$ python -q
>>> import numpy as np
>>> from numpy import linalg as LA
>>> np.set_printoptions(precision=3, suppress=True, linewidth=100)
>>> out = np.array([[2], [-3], [0], [0]])
>>> cent = np.array([[-2, -2, -1, 3, 2, 0]])
>>> A = out @ cent
>>> A
array([[-4, -4, -2,  6,  4,  0],
       [ 6,  6,  3, -9, -6,  0],
       [ 0,  0,  0,  0,  0,  0],
       [ 0,  0,  0,  0,  0,  0]])
>>> A.ravel(order="F")
array([-4,  6,  0,  0, -4,  6,  0,  0, -2,  3,  0,  0,  6, -9,  0,  0,  4, -6,  0,  0,  0,  0,  0,
        0])
>>> blk = A.reshape(4, 2, -1)
>>> blk.shape
(4, 2, 3)
>>> round(np.trace(LA.pinv(A) @ A), 3)
np.float64(1.0)
>>> np.abs(np.diag(LA.qr(A)[1])) > 1e-9
array([ True, False, False, False])
>>> np.unique(A.round(6), axis=0).shape
(3, 6)
>>> print(A @ LA.pinv(A) @ A)
[[-4. -4. -2.  6.  4.  0.]
 [ 6.  6.  3. -9. -6.  0.]
 [ 0.  0.  0.  0.  0.  0.]
 [ 0.  0.  0.  0.  0.  0.]]
>>> w1 = np.array([[4, 3, 1, 2, 4],
...     [2, 2, 2, 0, 0],
...     [0, 3, 1, 5, 0],
...     [0, 2, 5, 1, 3],
...     [0, 1, 3, 0, 4],
...     [5, 2, 4, 0, 0]])
>>> coef = np.array([3, 2, 0, 3, 0])
>>> act = np.maximum(A @ w1 + coef, 0)
>>> LA.matrix_rank(act)
np.int64(3)
>>> (act > 0).mean(axis=0)
array([0.75, 0.75, 0.25, 0.75, 0.25])
>>> cent = np.array([[1, 1], [-3, 2], [2, -2], [0, -1], [0, 0]])
>>> print(w1 @ cent)
[[-3  6]
 [ 0  2]
 [-7 -1]
 [ 4 -7]
 [ 3 -4]
 [ 7  1]]
>>> round(LA.norm(A) ** 2 / LA.norm(A, 2) ** 2, 3)
np.float64(1.0)
>>> print(round(LA.norm(A[2], 1), 3), round(float(LA.norm(A[2], np.inf)), 3))
0.0 0.0
>>> LA.norm(A, axis=0)
array([ 7.211,  7.211,  3.606, 10.817,  7.211,  0.   ])
>>> A[2] @ A[0]
np.int64(0)
>>> print(LA.norm(A, axis=1))
[ 9.381 14.071  0.     0.   ]
>>> K = np.array([[-1, -3, -3, 0], [-2, -2, -1, -2]])
>>> K[:, 3] = -3 * K[:, 1]
>>> K
array([[-1, -3, -3,  9],
       [-2, -2, -1,  6]])
>>> th = np.radians(90)
>>> Rm = np.eye(4)
>>> Rm[2, 2] = Rm[1, 1] = np.cos(th)
>>> Rm[2, 1], Rm[1, 2] = -np.sin(th), np.sin(th)
>>> Rm.round(3) + 0
array([[ 1.,  0.,  0.,  0.],
       [ 0.,  0.,  1.,  0.],
       [ 0., -1.,  0.,  0.],
       [ 0.,  0.,  0.,  1.]])
>>> out = K @ Rm.T
>>> round(LA.det(Rm), 3), np.trace(Rm)
(np.float64(1.0), np.float64(2.0))
>>> LA.svd(K, compute_uv=False), LA.svd(out, compute_uv=False)
(array([11.962,  1.386]), array([11.962,  1.386]))
>>> out
array([[-1., -3.,  3.,  9.],
       [-2., -1.,  2.,  6.]])
>>> print(np.abs(out - K).max(axis=0))
[0. 1. 6. 0.]
>>> blk = np.stack([K, 4 * K, K[::-1]])
>>> LA.matrix_rank(blk.reshape(3, -1))
np.int64(2)
>>> print((blk @ K.T).shape)
(3, 2, 2)
>>> blk.shape
(3, 2, 4)
>>> np.einsum("bij,cij->bc", blk, blk)
array([[ 145,  580,  130],
       [ 580, 2320,  520],
       [ 130,  520,  145]])
>>> LA.matrix_rank(blk)
array([2, 2, 2])
>>> U, sigma, Vh = LA.svd(K, full_matrices=False)
>>> U.shape, sigma.shape, Vh.shape
((2, 2), (2,), (2, 4))
>>> sigma
array([11.962,  1.386])
>>> sigma / sigma[0]
array([1.   , 0.116])
>>> np.round(U.T @ U, 3) + 0
array([[1., 0.],
       [0., 1.]])
>>> round(float(LA.norm(K, 1)), 3), round(float(LA.norm(K, np.inf)), 3)
(15.0, 16.0)
>>> LA.norm(K, axis=1)
array([10.   ,  6.708])
>>> print(round(LA.norm(K[0] - K[1]), 3))
3.873
>>> round(float(LA.norm(K, 2)), 3)
11.962
>>> np.round(LA.norm(K, "nuc"), 3)
np.float64(13.348)
>>> round(LA.norm(K[0], 1), 3), round(LA.norm(K[0], np.inf), 3)
(np.float64(16.0), np.float64(9.0))
>>> K[0] @ K[1]
np.int64(65)
>>> W0 = np.load("m.npy")
>>> W0
array([[-0.3  ,  0.   ,  1.3  , -0.7  ],
       [-0.4  ,  0.   ,  1.6  ,  0.   ],
       [-0.8  ,  1.8  ,  0.9  ,  0.2  ],
       [ 1.1  ,  2.1  , -1.   , -0.7  ],
       [-0.768,  1.804,  0.899,  0.155]])
>>> P = W0 @ LA.solve(W0.T @ W0, W0.T)
>>> P.round(3) + 0
array([[ 0.999,  0.   , -0.018,  0.   ,  0.019],
       [ 0.   ,  1.   ,  0.002,  0.   , -0.002],
       [-0.018,  0.002,  0.512, -0.011,  0.499],
       [ 0.   ,  0.   , -0.011,  1.   ,  0.011],
       [ 0.019, -0.002,  0.499,  0.011,  0.489]])
>>> np.allclose(P @ P, P)
True
>>> np.round((np.eye(5) - P) @ W0, 3) + 0
array([[0., 0., 0., 0.],
       [0., 0., 0., 0.],
       [0., 0., 0., 0.],
       [0., 0., 0., 0.],
       [0., 0., 0., 0.]])
>>> np.diag(P)
array([0.999, 1.   , 0.512, 1.   , 0.489])
>>> P @ W0[:, 0]
array([-0.3  , -0.4  , -0.8  ,  1.1  , -0.768])
>>> x = np.array([9, 6, 7, 9])
>>> rhs = W0 @ x
>>> np.round(LA.pinv(W0) @ W0, 3) + 0
array([[1., 0., 0., 0.],
       [0., 1., 0., 0.],
       [0., 0., 1., 0.],
       [0., 0., 0., 1.]])
>>> rng = np.random.default_rng(4746)
>>> rhs = rhs + 0.02 * rng.normal(size=5)
>>> rhs
array([ 0.102,  7.599, 11.679,  9.199, 11.606])
>>> coef, *_ = LA.lstsq(W0, rhs)
>>> round(LA.norm(rhs - W0 @ coef), 3)
np.float64(0.019)
>>> [round(float(LA.norm(LA.solve(W0.T @ W0 + lam * np.eye(4), W0.T @ rhs))), 2) for lam in (0, 1, 10, 100)]
[15.71, 5.57, 3.11, 0.6]
>>> coef
array([9.001, 5.997, 6.999, 8.994])
>>> out = np.c_[W0[:, :2] @ np.array([[3, 2], [-1, -3]]), np.array([1, 1, 0, 1, 0])]
>>> out
array([[-0.9  , -0.6  ,  1.   ],
       [-1.2  , -0.8  ,  1.   ],
       [-4.2  , -7.   ,  0.   ],
       [ 1.2  , -4.1  ,  1.   ],
       [-4.108, -6.948,  0.   ]])
>>> print(np.round(LA.lstsq(W0, out[:, 0])[0], 3) + 0)
[ 3. -1.  0.  0.]
>>> np.round(LA.norm(out - W0 @ LA.lstsq(W0, out)[0], axis=0), 3) + 0
array([0.   , 0.   , 0.038])
>>> LA.matrix_rank(np.c_[W0, out])
np.int64(5)
>>> LA.norm(LA.qr(W0)[0].T @ out, axis=0) ** 2 / ((out ** 2).sum(axis=0) + 1e-12)
array([1., 1., 1.])
>>> def softmax(z):
...     e = np.exp(z - z.max(axis=-1, keepdims=True))
...     return e / e.sum(axis=-1, keepdims=True)
... 
>>> softmax(out[4] + -1)
array([0.016, 0.001, 0.983])
>>> softmax(out[4])
array([0.016, 0.001, 0.983])
>>> print(softmax(out).sum(axis=1))
[1. 1. 1. 1. 1.]
>>> np.round(softmax(10 * out[4]), 3) + 0
array([0., 0., 1.])
>>> S = out @ out.T / np.sqrt(3)
>>> softmax(S).round(6).argmax(axis=1)
array([2, 2, 2, 2, 2])
>>> arr = np.load("case7.npy")
>>> print(arr)
[[ 1  1 -1 -1 -1 -1  1  1]
 [ 1 -1  1 -1  1 -1  1 -1]
 [ 1  1 -1 -1  1  1 -1 -1]]
>>> out = arr + rng.integers(-2, 3, (3, 1)) @ rng.integers(-2, 3, (1, 8))
>>> print(out)
[[ 1  1 -1 -1 -1 -1  1  1]
 [ 1 -1  1 -1  1 -1  1 -1]
 [ 1  1 -1 -1  1  1 -1 -1]]
>>> out - arr
array([[0, 0, 0, 0, 0, 0, 0, 0],
       [0, 0, 0, 0, 0, 0, 0, 0],
       [0, 0, 0, 0, 0, 0, 0, 0]])
>>> print(np.abs(out - arr).sum(axis=1))
[0 0 0]
>>> f = np.array([-2, 5])
>>> np.convolve(arr[2], f)
array([-2,  3,  7, -3, -7,  3,  7, -3, -5])
>>> out = arr[0, 0] * arr[1:] - np.outer(arr[1:, 0], arr[0])
>>> out
array([[ 0, -2,  2,  0,  2,  0,  0, -2],
       [ 0,  0,  0,  0,  2,  2, -2, -2]])
>>> np.flatnonzero(~out.round(6).any(axis=1))
array([], dtype=int64)
>>> LA.matrix_rank(out), LA.matrix_rank(arr)
(np.int64(2), np.int64(3))
>>> m1 = np.loadtxt("out4.csv", delimiter=",")
>>> m1
array([[-1.1, -0.7, -0.4, -0.4],
       [ 1.5,  0. ,  0.3,  0.8],
       [ 1.5, -2. ,  3. ,  3. ],
       [-1.2,  1.1, -1.3, -0.3],
       [ 1. ,  0.3, -0.2,  0.1],
       [ 0.3,  2.2,  0.1,  2.1],
       [-0.4, -1.4,  0.7, -0.6],
       [ 0.4,  1.5,  0.2, -2.5],
       [ 0.9,  2.1, -0.8,  0.9],
       [ 0.2, -0.6,  1.1,  3.4],
       [ 1.3,  0.6,  0.1, -1.6],
       [ 1. ,  0.2, -0.7, -0.8],
       [-0.6,  0.9,  0.5, -0.5],
       [-1.6, -2. ,  1.7,  0.5],
       [ 0.9, -1. ,  0.4,  1.5],
       [ 1.4, -1.1,  0.5, -0.2],
       [-0.5,  0.7,  1.7,  0.5],
       [ 1.1,  0.6, -0.9, -1.7],
       [-0.6, -0.6,  1.8, -0.1],
       [-0.3,  0.4,  0.7, -1.9],
       [ 0.6,  1.1,  0.4, -0.5],
       [-1.5, -0.4,  0.6,  1.7],
       [ 0.2, -0.8, -0.7, -1.7],
       [ 3. ,  0.6, -1.7, -0.7]])
>>> cen = m1 - m1.mean(axis=0)
>>> U, sigma, Vh = LA.svd(cen, full_matrices=False)
>>> round(float((sigma ** 2).sum() ** 2 / (sigma ** 4).sum()), 3)
2.894
>>> Vh[0] * np.sign(Vh[0, np.abs(Vh[0]).argmax()])
array([-0.165, -0.404,  0.482,  0.76 ])
>>> np.searchsorted(np.cumsum(sigma ** 2) / (sigma ** 2).sum(), 0.9) + 1
np.int64(3)
>>> np.abs(U[:, 0]).argmax()
np.int64(2)
>>> z = m1[:, 2] > np.median(m1[:, 2])
>>> f = m1[z].mean(axis=0) - m1[~z].mean(axis=0)
>>> print(round(float((((m1 - m1.mean(axis=0)) @ f > 0) == z).mean()), 3))
0.833
>>> print(f)
[-0.775 -1.142  1.592  1.05 ]
>>> z.astype(int)
array([0, 0, 1, 0, 0, 0, 1, 0, 0, 1, 0, 0, 1, 1, 1, 1, 1, 0, 1, 1, 1, 1, 0, 0])
>>> ((m1 - m1.mean(axis=0)) @ f > 0).astype(int)
array([1, 0, 1, 0, 0, 0, 1, 0, 0, 1, 0, 0, 0, 1, 1, 1, 1, 0, 1, 0, 0, 1, 0, 0])
>>> q, evecs = LA.qr(W0[:, :1])[0], LA.qr(W0[:, 1:])[0]
>>> sigma = LA.svd(q.T @ evecs, compute_uv=False)
>>> np.degrees(np.arccos(sigma.clip(0, 1)))
array([17.578])
>>> np.round(LA.norm(q @ q.T - evecs @ evecs.T, 2), 3)
np.float64(1.0)
>>> data = np.loadtxt("block6.csv", delimiter=",")
>>> data
array([[0.333, 0.333, 0.   , 0.   , 0.333],
       [0.   , 0.5  , 0.   , 0.5  , 0.   ],
       [0.   , 0.   , 1.   , 0.   , 0.   ],
       [0.25 , 0.25 , 0.   , 0.5  , 0.   ],
       [0.   , 0.   , 0.   , 0.   , 1.   ]])
>>> x = np.array([2, 1, 2, -1, 2])
>>> rhs = data @ x
>>> rhs
array([1.667, 0.   , 2.   , 0.25 , 2.   ])
>>> LA.solve(data.T, data[0])
array([1., 0., 0., 0., 0.])
>>> print(np.round(LA.solve(data, rhs + data[:, 3]), 3) + 0)
[2. 1. 2. 0. 2.]
>>> LA.solve(data, data[:, 4])
array([0., 0., 0., 0., 1.])
>>> np.allclose(data @ data.T, data.T @ data)
False
>>> (data - data.T) / 2
array([[ 0.   ,  0.167,  0.   , -0.125,  0.167],
       [-0.167,  0.   ,  0.   ,  0.125,  0.   ],
       [ 0.   ,  0.   ,  0.   ,  0.   ,  0.   ],
       [ 0.125, -0.125,  0.   ,  0.   ,  0.   ],
       [-0.167,  0.   ,  0.   ,  0.   ,  0.   ]])
>>> print(data @ data)
[[0.111 0.278 0.    0.167 0.444]
 [0.125 0.375 0.    0.5   0.   ]
 [0.    0.    1.    0.    0.   ]
 [0.208 0.333 0.    0.375 0.083]
 [0.    0.    0.    0.    1.   ]]
>>> print((data + data.T) / 2)
[[0.333 0.167 0.    0.125 0.167]
 [0.167 0.5   0.    0.375 0.   ]
 [0.    0.    1.    0.    0.   ]
 [0.125 0.375 0.    0.5   0.   ]
 [0.167 0.    0.    0.    1.   ]]
>>> print(np.round(LA.det(data), 3))
0.083
>>> np.round(np.abs(LA.eigvals(data)).max(), 3)
np.float64(1.0)
>>> LA.matrix_power(data, 3)
array([[0.079, 0.218, 0.   , 0.222, 0.481],
       [0.167, 0.354, 0.   , 0.438, 0.042],
       [0.   , 0.   , 1.   , 0.   , 0.   ],
       [0.163, 0.33 , 0.   , 0.354, 0.153],
       [0.   , 0.   , 0.   , 0.   , 1.   ]])
>>> E = np.array([[-0.05, 0.55, -0.5], [-0.1, 1.05, -0.85], [0.03, -0.37, 0.42]])
>>> blk = np.stack([E, -1 * E, E[::-1]])
>>> blk.sum(axis=0)
array([[ 0.03, -0.37,  0.42],
       [-0.1 ,  1.05, -0.85],
       [-0.05,  0.55, -0.5 ]])
>>> np.einsum("bij,cij->bc", blk, blk)
array([[ 2.704, -2.704,  1.005],
       [-2.704,  2.704, -1.005],
       [ 1.005, -1.005,  2.704]])
>>> print((blk @ E.T).shape)
(3, 3, 3)
>>> LA.matrix_rank(blk)
array([2, 2, 2])
>>> x = np.array([4, 0, -1])
>>> E @ (2 * x)
array([ 0.6,  0.9, -0.6])
>>> E @ np.ones(3)
array([0.  , 0.1 , 0.08])
>>> E @ x
array([ 0.3 ,  0.45, -0.3 ])
>>> E @ np.eye(3)[0]
array([-0.05, -0.1 ,  0.03])
>>> print((E @ x).argmax())
1
>>> P = np.triu(np.array([[1, 5, 5], [4, 5, 3], [3, 2, 1]]), 1) + np.eye(3)
>>> out = P @ E @ LA.inv(P)
>>> out
array([[ -0.4 ,   5.95, -18.5 ],
       [ -0.01,  -0.01,   0.49],
       [  0.03,  -0.52,   1.83]])
>>> print(np.trace(out), np.trace(E))
1.42 1.42
>>> (E - E.T) / 2
array([[ 0.   ,  0.325, -0.265],
       [-0.325,  0.   , -0.24 ],
       [ 0.265,  0.24 ,  0.   ]])
>>> print(np.allclose(E, E.T))
False
>>> print((E + E.T) / 2)
[[-0.05   0.225 -0.235]
 [ 0.225  1.05  -0.61 ]
 [-0.235 -0.61   0.42 ]]
>>> round(float(np.abs(LA.eigvals(E)).max()), 3)
1.327
>>> np.round(np.sort(np.abs(LA.eigvals(E))), 3) + 0
array([0.   , 0.093, 1.327])
>>> print(np.round(LA.det(E), 3))
0.0
>>> np.trace(E)
np.float64(1.42)
>>> J = np.loadtxt("w.csv", delimiter=",")
>>> print(J)
[[ 4.  5.  6.  7.  8.]
 [ 9. 10. 11. 12. 13.]
 [14. 15. 16. 17. 18.]]
>>> rank = LA.matrix_rank(J)
>>> print(rank)
2
>>> null = LA.svd(J)[2][rank:].T
>>> np.round(null @ null.T, 3) + 0
array([[ 0.4, -0.4, -0.2,  0. ,  0.2],
       [-0.4,  0.7, -0.2, -0.1,  0. ],
       [-0.2, -0.2,  0.8, -0.2, -0.2],
       [ 0. , -0.1, -0.2,  0.7, -0.4],
       [ 0.2,  0. , -0.2, -0.4,  0.4]])
>>> [int(LA.matrix_rank(np.delete(J, i, axis=0))) for i in range(3)]
[2, 2, 2]
>>> [int(LA.matrix_rank(J[:i])) for i in range(1, len(J) + 1)]
[1, 2, 2]
>>> null.shape
(5, 3)
>>> np.round(softmax(10 * J[2]), 3) + 0
array([0., 0., 0., 0., 1.])
>>> S = J @ J.T / np.sqrt(5)
>>> softmax(S).round(6).argmax(axis=1)
array([2, 2, 2])
>>> softmax(S)[2] @ J
array([14., 15., 16., 17., 18.])
>>> np.round(softmax(S + np.triu(np.full(S.shape, -np.inf), 1)), 3) + 0
array([[1., 0., 0.],
       [0., 1., 0.],
       [0., 0., 1.]])
>>> np.round(softmax(S), 3) + 0
array([[0., 0., 1.],
       [0., 0., 1.],
       [0., 0., 1.]])
